% ipython --no-banner

In [1]: import numpy as np

In [2]: from numpy import linalg as LA

In [3]: np.set_printoptions(precision=1, suppress=True, linewidth=200, floatmode="fixed")

In [4]: tidy = lambda a: np.round(a, 1) + 0

In [5]: K = np.array([[2.0, -4.0, 2.0], [0.0, 0.0, 0.0], [0.0, 0.0, 0.0]])

In [6]: print(K)
[[ 2.0 -4.0  2.0]
 [ 0.0  0.0  0.0]
 [ 0.0  0.0  0.0]]

In [7]: rank = LA.matrix_rank(K)

In [8]: print(rank)
1

In [9]: ns = LA.svd(K)[2][rank:].T

In [10]: print([int(LA.matrix_rank(np.delete(K, i, axis=0))) for i in range(3)])
[0, 1, 1]

In [11]: print(tidy(K @ ns))
[[0.0 0.0]
 [0.0 0.0]
 [0.0 0.0]]

In [12]: J = np.load("sample10.npy")

In [13]: print(J)
[[-2  0 -2]
 [-2 -2  0]
 [ 0 -2 -2]]

In [14]: Y = np.array([[2, -3, 3], [1, 0, -3], [-2, 2, 0]])

In [15]: print(np.einsum("ij->j", J))
[-4 -4 -4]

In [16]: print(np.einsum("ij,ij->i", J, J))
[8 8 8]

In [17]: print(np.vstack([J, Y.T]).shape)
(6, 3)

In [18]: print(np.einsum("ik,kj->ij", J, Y))
[[ 0  2 -6]
 [-6  6  0]
 [ 2 -4  6]]

In [19]: print(Y.T @ J.T)
[[ 0 -6  2]
 [ 2  6 -4]
 [-6  0  6]]

In [20]: O, V = LA.qr(J[:, :2])[0], LA.qr(J[:, 2:])[0]

In [21]: s = LA.svd(O.T @ V, compute_uv=False)

In [22]: print(tidy(np.degrees(np.arccos(s.clip(0, 1)))))
[54.7]

In [23]: Y = np.array([[3, 0], [4, 4]])

In [24]: cent = np.kron(Y, J)

In [25]: print(cent.shape)
(6, 6)

In [26]: print(cent)
[[-6  0 -6  0  0  0]
 [-6 -6  0  0  0  0]
 [ 0 -6 -6  0  0  0]
 [-8  0 -8 -8  0 -8]
 [-8 -8  0 -8 -8  0]
 [ 0 -8 -8  0 -8 -8]]

In [27]: W1 = np.array([[-2, 2, -1], [3, 0, 3], [1, -3, 2]])

In [28]: b = np.array([-1, -2, 3])

In [29]: hid = np.maximum(J @ W1 + b, 0)

In [30]: print(LA.matrix_rank(hid))
2

In [31]: print(hid)
[[1 0 1]
 [0 0 0]
 [0 4 0]]

In [32]: cent = np.array([[2, 2, 1], [2, 0, 2], [2, 3, 0]])

In [33]: print((hid @ cent).round(6).argmax(axis=1))
[1 0 0]

In [34]: print(hid @ cent)
[[4 5 1]
 [0 0 0]
 [8 0 8]]

In [35]: print(J @ J)
[[4 4 8]
 [8 4 4]
 [4 8 4]]

In [36]: J.inv()
AttributeError: 'numpy.ndarray' object has no attribute 'inv'


In [37]: print(np.trace(J))
-6

In [38]: print((J - J.T) / 2)
[[ 0.0  1.0 -1.0]
 [-1.0  0.0  1.0]
 [ 1.0 -1.0  0.0]]

In [39]: print(tidy(LA.det(J)))
-16.0

In [40]: feats = np.load("case8.npy")

In [41]: print(feats)
[[ 0.0  0.0  0.0 -7.0]
 [ 0.0  0.0  0.0  1.0]
 [ 0.0  0.0  0.0  7.0]
 [-7.0  1.0  7.0  0.0]]

In [42]: print(np.all(LA.eigvalsh(feats) > 0))
False

In [43]: print([round(float(LA.det(feats[:i, :i])), 2) + 0 for i in range(1, 5)])
[0.0, 0.0, 0.0, 0.0]

In [44]: r0, v = feats[1], feats[0]

In [45]: print(r0 @ r0)
1.0

In [46]: p = (r0 @ v) / (r0 @ r0) * r0

In [47]: print((v - p) @ r0)
0.0

In [48]: print(LA.matrix_rank(np.outer(r0, v)))
1

In [49]: W0 = np.load("data.npy")

In [50]: print(tidy(W0))
[[ 0.0  0.0 -0.1]
 [ 0.0  0.0 -0.1]
 [-0.1 -0.1  1.0]]

In [51]: Uu, s, vt = LA.svd(W0)

In [52]: V = vt[:(s > 1e-8).sum()]

In [53]: rng = np.random.default_rng(6528)

In [54]: x0 = W0[0] + 5 * W0[2] + rng.integers(2) * np.eye(3)[1]

In [55]: print(tidy(x0))
[-0.3 -0.7  4.8]

In [56]: print(tidy(np.diag(V.T @ V)))
[0.0 0.0 1.0]

In [57]: print(LA.matrix_rank(np.vstack([W0, x0])))
1

In [58]: print(tidy(V.T @ V))
[[ 0.0  0.0 -0.1]
 [ 0.0  0.0 -0.1]
 [-0.1 -0.1  1.0]]

In [59]: print(tidy(LA.norm(x0 - V.T @ V @ x0)))
0.0

In [60]: Uu, s, vt = LA.svd(W0)

In [61]: print(np.argmax(s[:-1] / (s[1:] + 1e-6)) + 1)
1

In [62]: Y = Uu[:, :1] @ np.diag(s[:1]) @ vt[:1]

In [63]: print(LA.matrix_rank(Y))
1

In [64]: print(tidy(Y))
[[ 0.0  0.0 -0.1]
 [ 0.0  0.0 -0.1]
 [-0.1 -0.1  1.0]]

In [65]: print(LA.matrix_rank(W0, rtol=0.05))
1

In [66]: print(tidy(LA.norm(W0 - Y, 2)), tidy(s[1]))
0.0 0.0

In [67]: print(tidy(LA.norm(W0 - Y) / LA.norm(W0)))
0.0

In [68]: print(tidy((W0 + W0.T) / 2))
[[ 0.0  0.0 -0.1]
 [ 0.0  0.0 -0.1]
 [-0.1 -0.1  1.0]]

In [69]: assert W0 == W0.T
ValueError: The truth value of an array with more than one element is ambiguous. Use a.any() or a.all()


In [70]: print(tidy(W0 @ W0))
[[ 0.0  0.0 -0.1]
 [ 0.0  0.0 -0.1]
 [-0.1 -0.1  1.0]]

In [71]: print(tidy(np.trace(W0)))
1.0

In [72]: print(np.allclose(W0, W0.T))
True

In [73]: print(tidy(np.sort(np.abs(LA.eigvals(W0)))))
[0.0 0.0 1.0]

In [74]: print(tidy(LA.det(W0)))
0.0

In [75]: print(tidy(np.abs(LA.eigvals(W0)).max()))
1.0

In [76]: print(tidy(LA.matrix_power(W0, 2)))
[[ 0.0  0.0 -0.1]
 [ 0.0  0.0 -0.1]
 [-0.1 -0.1  1.0]]

In [77]: Y = np.array([[1, 3, 2, 1], [2, 1, 3, 0], [3, 2, 0, 1], [0, 1, 0, 0]])

In [78]: mat = Y - Y.T

In [79]: print(mat)
[[ 0  1 -1  1]
 [-1  0  1 -1]
 [ 1 -1  0  1]
 [-1  1 -1  0]]

In [80]: print(np.einsum("ij,ji->", mat, mat))
-12

In [81]: print(tidy(LA.det(2 * mat)), tidy(LA.det(mat)))
16.0 1.0

In [82]: print(tidy(LA.eigvals(mat)))
[0.0+2.4j 0.0-2.4j 0.0+0.4j 0.0-0.4j]

In [83]: print(mat.ravel(order="F"))
[ 0 -1  1 -1  1  0 -1  1 -1  1  0 -1  1 -1  1  0]

In [84]: mat.reshape(4, 5)
ValueError: cannot reshape array of size 16 into shape (4,5)


In [85]: print(mat.reshape(2, -1))
[[ 0  1 -1  1 -1  0  1 -1]
 [ 1 -1  0  1 -1  1 -1  0]]

In [86]: print(mat.reshape(-1, 2))
[[ 0  1]
 [-1  1]
 [-1  0]
 [ 1 -1]
 [ 1 -1]
 [ 0  1]
 [-1  1]
 [-1  0]]

In [87]: t3 = mat.reshape(4, 2, -1)

In [88]: print(np.swapaxes(t3, 1, 2)[0])
[[ 0 -1]
 [ 1  1]]

In [89]: print(np.einsum("ihd,jhd->hij", t3, t3).shape)
(2, 4, 4)

In [90]: print(np.einsum("ihd,ihd->ih", t3, t3))
[[1 2]
 [1 2]
 [2 1]
 [2 1]]

In [91]: print(t3.sum(axis=1))
[[-1  2]
 [ 0 -1]
 [ 1  0]
 [-2  1]]

In [92]: print(t3.transpose(1, 0, 2))
[[[ 0  1]
  [-1  0]
  [ 1 -1]
  [-1  1]]

 [[-1  1]
  [ 1 -1]
  [ 0  1]
  [-1  0]]]

In [93]: print(t3.shape)
(4, 2, 2)

In [94]: Y = LA.invert(mat)
AttributeError: module 'numpy.linalg' has no attribute 'invert'


In [95]: Y = LA.inv(mat)

In [96]: print(np.allclose(Y, mat.T))
False

In [97]: print(Y)
[[-0.0 -1.0 -1.0 -1.0]
 [ 1.0  0.0 -1.0 -1.0]
 [ 1.0  1.0 -0.0 -1.0]
 [ 1.0  1.0  1.0  0.0]]

In [98]: O, r_ = LA.qr(mat)

In [99]: print(tidy(abs(r_[0, 0])), tidy(LA.norm(mat[:, 0])))
1.7 1.7

In [100]: print(tidy(O))
[[ 0.0  0.8  0.3  0.6]
 [ 0.6 -0.5  0.3  0.6]
 [-0.6 -0.3 -0.5  0.6]
 [ 0.6  0.3 -0.8  0.0]]

In [101]: print(tidy(O @ r_))
[[ 0.0  1.0 -1.0  1.0]
 [-1.0  0.0  1.0 -1.0]
 [ 1.0 -1.0  0.0  1.0]
 [-1.0  1.0 -1.0  0.0]]

In [102]: print(tidy(np.abs(np.diag(r_))))
[1.7 1.3 0.8 0.6]

In [103]: print(O.shape, r_.shape)
(4, 4) (4, 4)

In [104]: print(np.trace(O @ O.T))
4.0
